% python3 -q
>>> import numpy as np
>>> np.set_printoptions(precision=2, suppress=True, linewidth=160, legacy="1.25")
>>> A = np.load("sample3.npy")
>>> A
array([[ 5.,  0.,  0.,  3.],
       [-4.,  7.,  0.,  5.],
       [ 8., -4.,  5., -7.],
       [ 0.,  0.,  0.,  8.]])
>>> np.poly(A)
array([   1.,  -25.,  231., -935., 1400.])
>>> round(float(np.linalg.det(2 * A)), 2), round(float(np.linalg.det(A)), 2)
(22400.0, 1400.0)
>>> round(np.linalg.det(A.T), 2)
1400.0
>>> arr = np.load("out18.npy")
>>> arr
array([[ 1,  5,  9,  2,  4,  8,  2, 10],
       [ 5,  2,  4,  1,  1,  3,  5,  2],
       [ 5,  2,  4,  5,  5,  5,  5,  4],
       [ 7,  7,  5,  8,  4,  2,  4,  6],
       [ 1,  0,  4,  0,  1,  4,  0,  5],
       [ 0,  0,  0,  0,  0,  0,  0,  0],
       [ 6,  2,  4,  3,  5,  4,  2,  7],
       [ 1,  5, 13,  4,  5, 13,  5, 12],
       [ 2,  2,  8,  4,  2,  8,  2,  8],
       [ 5,  2,  4,  1,  1,  3,  5,  2],
       [ 6,  2, 12,  3,  3, 12,  8,  9],
       [ 1,  2,  8,  6,  2,  9,  5,  5],
       [ 2, 10, 10,  7,  3,  6,  4,  9],
       [ 9, 14, 26, 14,  7, 22, 14, 21]])
>>> vec = np.array([2, 0, 1, 1, 1, 0, 0, 1])
>>> np.linalg.norm(arr @ vec) <= np.linalg.norm(arr, 2) * np.linalg.norm(vec) + 1e-9
True
>>> arr @ (2 * vec)
array([ 54,  36,  56,  74,  24,   0,  62,  72,  52,  36,  78,  46,  66, 172])
>>> arr @ np.ones(8)
array([ 41.,  23.,  35.,  43.,  15.,   0.,  33.,  58.,  36.,  23.,  55.,  38.,  51., 127.])
>>> rank = np.linalg.matrix_rank(arr)
>>> rank
7
>>> null = np.linalg.svd(arr)[2][rank:].T
>>> null.shape
(8, 1)
>>> [int(np.linalg.matrix_rank(arr[:, :j + 1])) for j in range(8)]
[1, 2, 3, 4, 5, 6, 7, 7]
>>> np.linalg.matrix_rank(arr.T @ arr), np.linalg.matrix_rank(arr @ arr.T)
(7, 7)
>>> np.allclose(arr @ null, 0)
True
>>> [int(np.linalg.matrix_rank(np.delete(arr, i, axis=0))) for i in range(14)]
[7, 7, 7, 7, 7, 7, 7, 7, 7, 7, 7, 7, 7, 7]
>>> W0 = np.loadtxt("layer4.csv", delimiter=",")
>>> W0
array([[ 5.,  5.,  5.,  5.,  5.,  5.,  5.,  5.,  5.,  5.,  5.,  5.,  5.,  5.,  5.,  5.],
       [ 5., 10., 10., 10., 10., 10., 10., 10., 10., 10., 10., 10., 10., 10., 10., 10.],
       [ 5., 10., 15., 15., 15., 15., 15., 15., 15., 15., 15., 15., 15., 15., 15., 15.],
       [ 5., 10., 15., 20., 20., 20., 20., 20., 20., 20., 20., 20., 20., 20., 20., 20.],
       [ 5., 10., 15., 20., 25., 25., 25., 25., 25., 25., 25., 25., 25., 25., 25., 25.],
       [ 5., 10., 15., 20., 25., 30., 30., 30., 30., 30., 30., 30., 30., 30., 30., 30.],
       [ 5., 10., 15., 20., 25., 30., 35., 35., 35., 35., 35., 35., 35., 35., 35., 35.],
       [ 5., 10., 15., 20., 25., 30., 35., 40., 40., 40., 40., 40., 40., 40., 40., 40.],
       [ 5., 10., 15., 20., 25., 30., 35., 40., 45., 45., 45., 45., 45., 45., 45., 45.],
       [ 5., 10., 15., 20., 25., 30., 35., 40., 45., 50., 50., 50., 50., 50., 50., 50.],
       [ 5., 10., 15., 20., 25., 30., 35., 40., 45., 50., 55., 55., 55., 55., 55., 55.],
       [ 5., 10., 15., 20., 25., 30., 35., 40., 45., 50., 55., 60., 60., 60., 60., 60.],
       [ 5., 10., 15., 20., 25., 30., 35., 40., 45., 50., 55., 60., 65., 65., 65., 65.],
       [ 5., 10., 15., 20., 25., 30., 35., 40., 45., 50., 55., 60., 65., 70., 70., 70.],
       [ 5., 10., 15., 20., 25., 30., 35., 40., 45., 50., 55., 60., 65., 70., 75., 75.],
       [ 5., 10., 15., 20., 25., 30., 35., 40., 45., 50., 55., 60., 65., 70., 75., 80.]])
>>> w, evecs = np.linalg.eigh(W0)
>>> vec = np.array([-1, -3, 2, -3, 3, 0, 3, 3, -1, 3, 2, -1, -2, -2, -3, -1])
>>> (np.sign(evecs[:, -1].round(6)) == np.sign(evecs[0, -1].round(6))).astype(int)
array([1, 1, 1, 1, 1, 1, 1, 1, 1, 1, 1, 1, 1, 1, 1, 1])
